$ python -q
>>> import numpy as np
>>> import numpy.linalg as la
>>> np.set_printoptions(precision=2, suppress=True, linewidth=140)
>>> rd = lambda a: np.round(a, 2) + 0
>>> E = np.array([[1.2, 0.4, 0.0, 0.3, -0.5],
...     [1.2, 1.0, 0.1, -1.4, -0.4],
...     [-0.5, -1.9, 0.5, -0.7, 0.0],
...     [1.4, -0.4, -0.2, -0.2, -1.0],
...     [-0.6, -0.2, 0.5, -1.0, -1.1]])
>>> E[:, 2] *= 3
>>> rd(E)
array([[ 1.2,  0.4,  0. ,  0.3, -0.5],
       [ 1.2,  1. ,  0.3, -1.4, -0.4],
       [-0.5, -1.9,  1.5, -0.7,  0. ],
       [ 1.4, -0.4, -0.6, -0.2, -1. ],
       [-0.6, -0.2,  1.5, -1. , -1.1]])
>>> rng = np.random.default_rng(7076)
>>> Y = E + rng.integers(-2, 3, (5, 3)) @ rng.integers(-2, 3, (3, 5))
>>> rd(Y)
array([[ 3.2,  2.4, -6. ,  0.3,  1.5],
       [ 3.2,  1. , -3.7,  0.6,  0.6],
       [ 3.5, -3.9,  5.5,  5.3, -4. ],
       [ 5.4,  6.6, -0.6, -3.2, -3. ],
       [ 1.4,  2.8, -0.5, -2. , -1.1]])
>>> np.abs(Y - E).sum(axis=1)
array([12.,  9., 20., 16.,  8.])
>>> Y - E
array([[ 2.,  2., -6.,  0.,  2.],
       [ 2.,  0., -4.,  2.,  1.],
       [ 4., -2.,  4.,  6., -4.],
       [ 4.,  7.,  0., -3., -2.],
       [ 2.,  3., -2., -1.,  0.]])
>>> la.matrix_rank(Y - E, tol=1e-8)
np.int64(3)
>>> rd(E.sum(axis=0))
array([ 2.7, -1.1,  2.7, -3. , -3. ])
>>> rd(la.norm(E))
np.float64(4.64)
>>> np.count_nonzero(E)
np.int64(23)
>>> rd(la.svd(E, compute_uv=False))
array([3.18, 2.68, 1.7 , 0.98, 0.66])
>>> np.abs(E).max()
np.float64(1.9)
>>> rd(E.mean(axis=0))
array([ 0.54, -0.22,  0.54, -0.6 , -0.6 ])
>>> E.shape
(5, 5)
>>> rd(E.sum(axis=1))
array([ 1.4,  0.7, -1.6, -0.8, -1.4])
>>> q = E.astype(float).copy()
>>> for j in range(5):
...     q[:, j] -= q[:, :j] @ (q[:, :j].T @ q[:, j])
...     q[:, j] /= la.norm(q[:, j])
... 
>>> rd(q.T @ q)
array([[1., 0., 0., 0., 0.],
       [0., 1., 0., 0., 0.],
       [0., 0., 1., 0., 0.],
       [0., 0., 0., 1., 0.],
       [0., 0., 0., 0., 1.]])
>>> X = np.loadtxt("sample2.csv", delimiter=",")
>>> X
array([[ -2.91,  -0.91,  -2.98,   1.42,  -0.02,   3.82],
       [  3.18,  -6.13,   2.07,   1.19,  -0.51,  -0.46],
       [  4.39,  -4.14,  -2.06,  -0.81,  -1.  ,   0.06],
       [  1.55,   2.66,  -3.53,   1.7 ,  -1.31,   0.89],
       [  3.78,   1.79,   1.03,  -3.96,   1.63,   1.16],
       [  7.26,   4.71,  -2.79,   1.06,   0.21,  -0.92],
       [ -8.77,  -3.33,   1.89,  -2.84,  -0.56,  -0.1 ],
       [ -0.89,  -1.44,  -2.76,   1.24,   0.51,   1.04],
       [  3.85,  -6.97,  -1.03,  -1.38,  -1.13,   1.96],
       [  0.96,   2.08,   0.32,  -0.61,  -1.96,   1.06],
       [  4.11,  -4.84,   4.82,  -0.02,  -0.34,   0.4 ],
       [  6.96,  -2.63,  -1.12,   0.62,  -0.03,   2.11],
       [ -0.42,   0.45,   5.39,   1.05,  -1.37,   0.22],
       [  2.12,   1.08,  -1.91,   0.2 ,   0.15,  -1.33],
       [ -0.12,   2.05,  -2.18,  -0.28,  -0.34,  -0.93],
       [-11.3 ,  -1.16,  -0.48,  -0.65,   0.89,   0.37],
       [  6.01,   1.46,  -0.01,  -2.17,   0.82,   0.46],
       [ -2.12,   0.03,  -3.96,  -0.32,   0.57,   0.77],
       [  8.26,   3.49,   0.19,  -0.72,   0.25,  -1.25],
       [ -0.7 ,  -7.14,  -5.79,  -1.56,  -0.63,   1.38],
       [  3.48,  -4.02,   1.46,   2.87,  -0.09,   3.1 ],
       [  0.05,   0.02,   1.46,  -0.23,   0.5 ,   1.5 ]])
>>> Y = np.c_[X[:, :1] @ np.array([[0]]), np.array([7, 0, 4, 9, 6, 9, 4, 1, 6, 6, 0, 9, 9, 0, 5, 4, 0, 4, 0, 3, 0, 7])]
>>> Y
array([[0., 7.],
       [0., 0.],
       [0., 4.],
       [0., 9.],
       [0., 6.],
       [0., 9.],
       [0., 4.],
       [0., 1.],
       [0., 6.],
       [0., 6.],
       [0., 0.],
       [0., 9.],
       [0., 9.],
       [0., 0.],
       [0., 5.],
       [0., 4.],
       [0., 0.],
       [0., 4.],
       [0., 0.],
       [0., 3.],
       [0., 0.],
       [0., 7.]])
>>> la.matrix_rank(np.c_[X, Y])
np.int64(7)
>>> la.matrix_rank(Y)
np.int64(1)
>>> rd(la.norm(Y - X @ la.lstsq(X, Y)[0], axis=0))
array([ 0., 18.])
